% ipython --no-banner

In [1]: import numpy as np

In [2]: import numpy.linalg as la

In [3]: np.set_printoptions(precision=2, suppress=True, linewidth=100)

In [4]: tidy = lambda a: np.round(a, 2) + 0

In [5]: feats = np.array([[1, 0, 3, 2, 1],
   ...:     [2, 3, 0, 2, 1],
   ...:     [3, 3, 3, 2, 0],
   ...:     [1, 0, 2, 2, 1],
   ...:     [3, 2, 3, 0, 3]])

In [6]: print(feats)
[[1 0 3 2 1]
 [2 3 0 2 1]
 [3 3 3 2 0]
 [1 0 2 2 1]
 [3 2 3 0 3]]

In [7]: print(tidy(la.det(feats.T)))
-32.0

In [8]: print(tidy(la.det(2 * feats)), tidy(la.det(feats)))
-1024.0 -32.0

In [9]: print(np.einsum("ii->", feats))
12

In [10]: print(tidy(la.eigvals(feats).sum().real))
12.0

In [11]: print(np.kron(np.eye(2, dtype=int), feats))
[[1 0 3 2 1 0 0 0 0 0]
 [2 3 0 2 1 0 0 0 0 0]
 [3 3 3 2 0 0 0 0 0 0]
 [1 0 2 2 1 0 0 0 0 0]
 [3 2 3 0 3 0 0 0 0 0]
 [0 0 0 0 0 1 0 3 2 1]
 [0 0 0 0 0 2 3 0 2 1]
 [0 0 0 0 0 3 3 3 2 0]
 [0 0 0 0 0 1 0 2 2 1]
 [0 0 0 0 0 3 2 3 0 3]]

In [12]: print(tidy(la.det(feats[::-1])))
-32.0

In [13]: out = np.array([[-1, 4], [1, -5]])

In [14]: cent = np.kron(out, feats)

In [15]: print(la.matrix_rank(cent))
10

In [16]: out = feats / la.norm(feats, axis=1, keepdims=True)

In [17]: cov = out @ out.T

In [18]: print((np.abs(cov) > 0.9).astype(int))
[[1 0 0 1 0]
 [0 1 0 0 0]
 [0 0 1 0 0]
 [1 0 0 1 0]
 [0 0 0 0 1]]

In [19]: print((cov - 2 * np.eye(5)).round(6).argmax(axis=1))
[3 2 1 0 2]

In [20]: m1 = np.load("x.npy")

In [21]: print(m1)
[[ 0.3 -1.3 -0.4 -1.2  0. ]
 [ 0.   1.1 -2.   1.4  1.8]
 [-0.2 -1.1 -2.9  0.1  0.8]
 [ 0.5  1.4 -0.8  0.9 -0.8]
 [ 1.1  0.1 -0.4  0.6 -0.5]]

In [22]: out = m1 / la.norm(m1, axis=1, keepdims=True)

In [23]: cov = out @ out.T

In [24]: print(tidy(la.norm(out, axis=1)))
[1. 1. 1. 1. 1.]

In [25]: print((cov - 2 * np.eye(5)).round(6).argmax(axis=1))
[2 2 1 4 3]

In [26]: print(np.argwhere(np.triu(np.abs(cov) > 0.95, 1)))
[]

In [27]: print((np.abs(cov) > 0.9).astype(int))
[[1 0 0 0 0]
 [0 1 0 0 0]
 [0 0 1 0 0]
 [0 0 0 1 0]
 [0 0 0 0 1]]

In [28]: rng = np.random.default_rng(51249)

In [29]: out = m1 + rng.integers(-2, 3, (5, 3)) @ rng.integers(-2, 3, (3, 5))

In [30]: print(tidy(out))
[[-5.7 -9.3  3.6  2.8 -4. ]
 [ 0.   3.1  0.   0.4 -0.2]
 [ 2.8  0.9 -6.9  1.1  0.8]
 [-5.5 -6.6  3.2  3.9 -2.8]
 [ 3.1  0.1 -4.4  0.6  3.5]]

In [31]: print(np.abs(out - m1).sum(axis=1))
[26.  7. 10. 23. 10.]

In [32]: print(tidy(out - m1))
[[-6. -8.  4.  4. -4.]
 [ 0.  2.  2. -1. -2.]
 [ 3.  2. -4.  1.  0.]
 [-6. -8.  4.  3. -2.]
 [ 2.  0. -4.  0.  4.]]

In [33]: out = la.inv(m1)

In [34]: print(np.allclose(out, m1.T))
False

In [35]: print(tidy(la.cond(m1)))
8.82

In [36]: print(tidy(la.inv(out)))
[[ 0.3 -1.3 -0.4 -1.2  0. ]
 [ 0.   1.1 -2.   1.4  1.8]
 [-0.2 -1.1 -2.9  0.1  0.8]
 [ 0.5  1.4 -0.8  0.9 -0.8]
 [ 1.1  0.1 -0.4  0.6 -0.5]]

In [37]: P = np.triu(np.array([[0, 0, -2, 1, -2],
    ...:     [-2, 2, 2, 0, 0],
    ...:     [2, 2, 0, 1, 1],
    ...:     [-1, 0, -1, 2, -2],
    ...:     [2, 1, 2, 1, -1]]), 1) + np.eye(5)

In [38]: out = P @ m1 @ la.inv(P)

In [39]: print(la.matrix_rank(out))
5

In [40]: print(tidy(P @ m1 - m1 @ P))
[[-1.3  3.4  9.  -0.4 -2.8]
 [-0.4 -2.2 -8.   2.2  6.4]
 [ 1.6  1.5  0.6  4.6  1.4]
 [-2.2 -0.2 -1.  -0.9  4.6]
 [ 0.   0.   2.  -0.7  3.8]]

In [41]: print(tidy(out))
[[-1.   2.1 -0.8  0.1 -2.4]
 [-0.4 -1.1 -6.4  8.4 25.8]
 [ 1.4  0.4 -2.1  2.3  9. ]
 [-1.7  1.2 -5.8  7.2 17. ]
 [ 1.1  0.1  1.6 -2.1 -4.1]]

In [42]: arr = np.loadtxt("out16.csv", delimiter=",")

In [43]: print(tidy(arr))
[[ 1.    0.    0.    0.    0.  ]
 [ 0.    0.87  0.    0.5   0.  ]
 [ 0.    0.    1.    0.    0.  ]
 [ 0.   -0.5   0.    0.87  0.  ]
 [ 0.    0.    0.    0.    1.  ]]

In [44]: idx = rng.permutation(5)

In [45]: print(idx)
[0 4 3 1 2]

In [46]: out = arr[idx][:, idx]

In [47]: print(np.allclose(out, arr))
False

In [48]: x = np.array([5, 0, 2, 4, 9])

In [49]: print(tidy(arr.T @ (arr @ x)))
[5. 0. 2. 4. 9.]

In [50]: print(tidy(la.norm(x)), tidy(la.norm(arr @ x)))
11.22 11.22

In [51]: print(tidy(np.sort(np.abs(np.degrees(np.angle(la.eigvals(arr)))))))
[ 0.  0.  0. 30. 30.]

In [52]: data = np.load("a.npy")

In [53]: print(data)
[[10 11  9  4]
 [11 14 12  3]
 [ 9 12 12  6]
 [ 4  3  6 19]]

In [54]: # symmetric

In [55]: vals, evecs = la.eigh(data)

In [56]: x = np.array([-2, -3, -5, -2])

In [57]: print(tidy(evecs * np.sqrt(vals) @ evecs.T))
[[2.35 1.77 1.07 0.45]
 [1.77 2.69 1.9  0.1 ]
 [1.07 1.9  2.57 0.78]
 [0.45 0.1  0.78 4.26]]

In [58]: print(x @ data @ x)
1402

In [59]: print(tidy(evecs * np.maximum(vals, 0) @ evecs.T))
[[10. 11.  9.  4.]
 [11. 14. 12.  3.]
 [ 9. 12. 12.  6.]
 [ 4.  3.  6. 19.]]

In [60]: print((np.sign(evecs[:, -1].round(6)) == np.sign(evecs[0, -1].round(6))).astype(int))
[1 1 1 1]

In [61]: print(tidy(evecs * np.abs(vals) @ evecs.T))
[[10. 11.  9.  4.]
 [11. 14. 12.  3.]
 [ 9. 12. 12.  6.]
 [ 4.  3.  6. 19.]]

In [62]: x = np.ones(4)

In [63]: for _ in range(3):
    ...:     x = data @ x
    ...:     x /= la.norm(x)
    ...:     print(round(x @ data @ x, 2))
    ...: 
36.65
36.7
36.71

In [64]: print(tidy(x))
[0.47 0.57 0.54 0.4 ]

In [65]: print((data + data.T) / 2)
[[10. 11.  9.  4.]
 [11. 14. 12.  3.]
 [ 9. 12. 12.  6.]
 [ 4.  3.  6. 19.]]

In [66]: print(data @ data)
[[318 384 354 203]
 [384 470 429 215]
 [354 429 405 258]
 [203 215 258 422]]

In [67]: print(np.trace(data))
55

In [68]: print(tidy(la.det(data)))
195.0

In [69]: O, evecs = la.qr(data[:, :1])[0], la.qr(data[:, 1:])[0]

In [70]: sig = la.svd(O.T @ evecs, compute_uv=False)

In [71]: print((sig > 0.9).sum())
1

In [72]: low = la.cholesky(data)

In [73]: print(tidy(low @ low.T))
[[10. 11.  9.  4.]
 [11. 14. 12.  3.]
 [ 9. 12. 12.  6.]
 [ 4.  3.  6. 19.]]

In [74]: print(tidy(np.diag(low) ** 2))
[10.    1.9   1.58  6.5 ]

In [75]: F = np.load("layer7.npy")

In [76]: print(F)
[[1 2 0 0]
 [2 0 1 0]
 [0 1 0 1]
 [1 0 2 1]]

In [77]: r0 = np.array([0, 1])

In [78]: print(np.convolve(F[2], r0))
[0 0 1 0 1]

In [79]: print(np.polyval(r0, F[2]))
[1 1 1 1]

In [80]: print(np.correlate(F[2], F[3], "full"))
[0 1 2 1 3 0 1]

In [81]: print(np.allclose(F, F.T))
False

In [82]: print(la.matrix_power(F, 4))
[[35 20 16  4]
 [22 33  6  8]
 [26 10 17  6]
 [30 36 16 15]]

In [83]: W = np.array([[3, -2, 1, 0, -1, -1],
    ...:     [2, -3, -2, 0, 2, 3],
    ...:     [2, -1, 1, 0, 1, 0],
    ...:     [3, -3, -1, 1, 3, 3]])

In [84]: b = np.array([-1, -1, 3, -5, 1, 5])

In [85]: H = np.maximum(F @ W + b, 0)

In [86]: print(H)
[[ 6  0  0  0  4 10]
 [ 7  0  6  0  0  3]
 [ 4  0  0  0  6 11]
 [ 9  0  5  0  5  7]]

In [87]: print((H > 0).astype(int))
[[1 0 0 0 1 1]
 [1 0 1 0 0 1]
 [1 0 0 0 1 1]
 [1 0 1 0 1 1]]

In [88]: cent = np.array([[8, -4], [8, 0], [6, -5], [-7, 3], [7, -8], [-7, 9]])

In [89]: print(H @ cent)
[[  6  34]
 [ 71 -31]
 [ -3  35]
 [ 88 -38]]

In [90]: print(W @ cent)
[[ 14 -18]
 [-27  13]
 [ 21 -21]
 [-13  -1]]

In [91]: out = np.array([[3], [3], [1], [1], [-2]])

In [92]: cent = np.array([[0, -1, -1, 1, -1]])

In [93]: M = out @ cent + 0.05 * rng.normal(size=(5, 5))

In [94]: print(tidy(M))
[[-0.03 -2.95 -2.93  3.04 -2.99]
 [ 0.01 -3.01 -2.98  3.02 -2.93]
 [ 0.02 -0.96 -1.09  0.96 -1.04]
 [ 0.05 -1.03 -1.06  1.08 -1.02]
 [-0.09  2.04  2.04 -2.02  1.98]]

In [95]: out = np.array([[0, 2], [-2, 0]])

In [96]: cent = np.kron(out, M)

In [97]: print(cent.shape)
(10, 10)

In [98]: print(tidy(la.norm(cent, 2)), tidy(la.norm(out, 2) * la.norm(M, 2)))
19.58 19.58

In [99]: r0 = np.array([2, 0])

In [100]: print(tidy(np.cross(M[3, :3], M[1, :3])))
[-0.12  0.12 -0.12]

In [101]: K = np.loadtxt("w.csv", delimiter=",")

In [102]: print(K)
[[0. 0. 0. 0.]
 [0. 0. 0. 0.]
 [0. 0. 2. 0.]
 [0. 0. 0. 0.]]

In [103]: rk = la.matrix_rank(K)

In [104]: print(rk)
1

In [105]: ns = la.svd(K)[2][rk:].T

In [106]: print(ns @ ns.T)
[[1. 0. 0. 0.]
 [0. 1. 0. 0.]
 [0. 0. 0. 0.]
 [0. 0. 0. 1.]]

In [107]: print(K @ ns)
[[0. 0. 0.]
 [0. 0. 0.]
 [0. 0. 0.]
 [0. 0. 0.]]

In [108]: print(ns.shape)
(4, 3)

In [109]: print(np.allclose(K @ ns, 0))
True

In [110]: out = np.array([[-4]])

In [111]: cent = np.array([[0, 2], [-1, 2]])

In [112]: A = np.block([[out, np.zeros((1, 2))], [np.zeros((2, 1)), cent]])

In [113]: print(A)
[[-4.  0.  0.]
 [ 0.  0.  2.]
 [ 0. -1.  2.]]

In [114]: O, evecs = la.qr(A[:, :2])[0], la.qr(A[:, 2:])[0]

In [115]: sig = la.svd(O.T @ evecs, compute_uv=False)

In [116]: print(tidy(la.norm(O @ O.T - evecs @ evecs.T, 2)))
1.0

In [117]: print((sig > 0.9).sum())
0

In [118]: x = np.array([4, 3, -9])

In [119]: print(A @ (2 * x))
[-32. -36. -42.]

In [120]: print((A @ x).argmax())
0

In [121]: print(A @ np.ones(3))
[-4.  2.  1.]

In [122]: print(np.sign((A @ x).round(6)))
[-1. -1. -1.]

In [123]: print(A * x)
[[-16.   0.  -0.]
 [  0.   0. -18.]
 [  0.  -3. -18.]]

In [124]: print(la.norm(A @ x) <= la.norm(A, 2) * la.norm(x) + 1e-9)
True
